% ipython --no-banner

In [1]: import numpy as np

In [2]: from numpy import linalg as LA

In [3]: np.set_printoptions(precision=3, suppress=True, linewidth=140)

In [4]: data = np.load("x.npy")

In [5]: print(data)
[[5 0 3 3 4 2 4]
 [4 5 0 3 3 4 2]
 [2 4 5 0 3 3 4]
 [4 2 4 5 0 3 3]
 [3 4 2 4 5 0 3]
 [3 3 4 2 4 5 0]
 [0 3 3 4 2 4 5]]

In [6]: M2 = np.array([[3, 1, 5],
   ...:     [2, 5, 0],
   ...:     [2, 4, 0],
   ...:     [2, 5, 3],
   ...:     [2, 3, 4],
   ...:     [2, 2, 0],
   ...:     [2, 1, 4]])

In [7]: data @ M2
Out[7]: 
array([[47, 52, 66],
       [46, 63, 49],
       [44, 61, 38],
       [46, 64, 47],
       [45, 69, 59],
       [45, 66, 37],
       [42, 66, 40]])

In [8]: np.vstack([data, M2.T]).shape
Out[8]: (10, 7)

In [9]: M2.T @ data.T
Out[9]: 
array([[47, 46, 44, 46, 45, 45, 42],
       [52, 63, 61, 64, 69, 66, 66],
       [66, 49, 38, 47, 59, 37, 40]])

In [10]: np.einsum("ik,kj->ji", data, M2)
Out[10]: 
array([[47, 46, 44, 46, 45, 45, 42],
       [52, 63, 61, 64, 69, 66, 66],
       [66, 49, 38, 47, 59, 37, 40]])

In [11]: np.einsum("ij->j", data)
Out[11]: array([21, 21, 21, 21, 21, 21, 21])

In [12]: np.einsum("ij,ij->i", data, data)
Out[12]: array([79, 79, 79, 79, 79, 79, 79])

In [13]: W0 = np.load("sample2.npy")

In [14]: W0
Out[14]: 
array([[-0.006, -0.51 , -1.514],
       [ 0.008,  0.412,  1.216],
       [-0.013, -0.882, -2.618],
       [ 0.019, -0.01 , -0.017],
       [-0.009, -0.086, -0.334],
       [ 0.015,  0.909,  2.801],
       [ 0.001,  1.515,  4.449],
       [ 0.008, -0.197, -0.572],
       [ 0.013, -0.205, -0.549],
       [ 0.   , -1.738, -5.238],
       [-0.02 , -1.202, -3.51 ],
       [-0.017, -1.536, -4.668],
       [ 0.012, -0.507, -1.573]])

In [15]: G = np.cov(W0, rowvar=False)

In [16]: np.corrcoef(W0.T)
Out[16]: 
array([[1.   , 0.537, 0.541],
       [0.537, 1.   , 1.   ],
       [0.541, 1.   , 1.   ]])

In [17]: np.argsort(-W0.std(axis=0).round(6), kind="stable")
Out[17]: array([2, 1, 0])

In [18]: np.round(LA.eigvalsh(G)[::-1], 3) + 0
Out[18]: array([8.496, 0.   , 0.   ])

In [19]: np.polyfit(W0[:, 2], W0[:, 0], 1)
Out[19]: array([0.003, 0.003])

In [20]: np.argwhere(np.triu(np.abs(np.corrcoef(W0.T)) > 0.8, 1))
Out[20]: array([[1, 2]])

In [21]: print(round(np.log10(LA.cond(W0))))
2

In [22]: rng = np.random.default_rng(88141)

In [23]: z = rng.permutation(7)

In [24]: M2 = data[:, z] * rng.choice([-1, 1], 7)

In [25]: M2
Out[25]: 
array([[-3, -5, -4,  4,  0,  2,  3],
       [ 0, -4, -2,  3,  5,  4,  3],
       [-5, -2, -4,  3,  4,  3,  0],
       [-4, -4, -3,  0,  2,  3,  5],
       [-2, -3, -3,  5,  4,  0,  4],
       [-4, -3,  0,  4,  3,  5,  2],
       [-3,  0, -5,  2,  3,  4,  4]])

In [26]: left, _, VT = LA.svd(data.T @ M2)

In [27]: z
Out[27]: array([2, 0, 6, 4, 1, 5, 3])

In [28]: cent = W0[[10, 6]].astype(float)

In [29]: for _ in range(6):
    ...:     z = LA.norm(W0[:, None] - cent, axis=-1).argmin(axis=1)
    ...:     cent = np.array([W0[z == j].mean(axis=0) for j in range(2)])
    ...: 

In [30]: z
Out[30]: array([0, 1, 0, 0, 0, 1, 1, 0, 0, 0, 0, 0, 0])

In [31]: np.bincount(z)
Out[31]: array([10,  3])

In [32]: cent
Out[32]: 
array([[-0.001, -0.687, -2.059],
       [ 0.008,  0.945,  2.822]])

In [33]: np.abs(cent[1] - cent[0]).argmax()
Out[33]: np.int64(2)

In [34]: print(data.shape)
(7, 7)

In [35]: np.zeros(7, 7)
---------------------------------------------------------------------------
TypeError                                 Traceback (most recent call last)
Cell In[35], line 1
----> 1 np.zeros(7, 7)

TypeError: Cannot interpret '7' as a data type

In [36]: np.abs(data).max()
Out[36]: np.int64(5)

In [37]: np.count_nonzero(data)
Out[37]: np.int64(42)

In [38]: M = np.array([[0, 0, 0, 0, 0, 1],
    ...:     [0, 0, 0, 0, 1, 1],
    ...:     [0, 0, 0, 0, 1, 1],
    ...:     [0, 0, 0, 0, 0, 0],
    ...:     [0, 1, 1, 0, 0, 1],
    ...:     [1, 1, 1, 0, 1, 0]])

In [39]: # symmetric, so the eigenvalues are real

In [40]: vals, V = LA.eigh(M)

In [41]: x = np.array([-3, 0, 5, -4, 4, 2])

In [42]: np.abs(M).sum(axis=1).max(), round(np.abs(vals).max(), 3)
Out[42]: (np.int64(4), np.float64(2.686))

In [43]: np.round(V * np.maximum(vals, 0) @ V.T, 3) + 0
Out[43]: 
array([[0.366, 0.183, 0.183, 0.   , 0.206, 0.42 ],
       [0.183, 0.469, 0.469, 0.   , 0.603, 0.625],
       [0.183, 0.469, 0.469, 0.   , 0.603, 0.625],
       [0.   , 0.   , 0.   , 0.   , 0.   , 0.   ],
       [0.206, 0.603, 0.603, 0.   , 0.778, 0.786],
       [0.42 , 0.625, 0.625, 0.   , 0.786, 0.938]])

In [44]: print(np.round(V * np.abs(vals) @ V.T, 3) + 0)
[[ 0.733  0.366  0.366  0.     0.411 -0.161]
 [ 0.366  0.938  0.938  0.     0.206  0.251]
 [ 0.366  0.938  0.938  0.     0.206  0.251]
 [ 0.     0.     0.     0.     0.     0.   ]
 [ 0.411  0.206  0.206  0.     1.555  0.572]
 [-0.161  0.251  0.251  0.     0.572  1.877]]

In [45]: print((np.sign(V[:, -1].round(6)) == np.sign(V[0, -1].round(6))).astype(int))
[1 1 1 0 1 1]

In [46]: x @ M @ x
Out[46]: np.int64(64)

In [47]: np.round(LA.eigvalsh(M[1:, 1:]), 3) + 0
Out[47]: array([-1.562, -1.   ,  0.   ,  0.   ,  2.562])
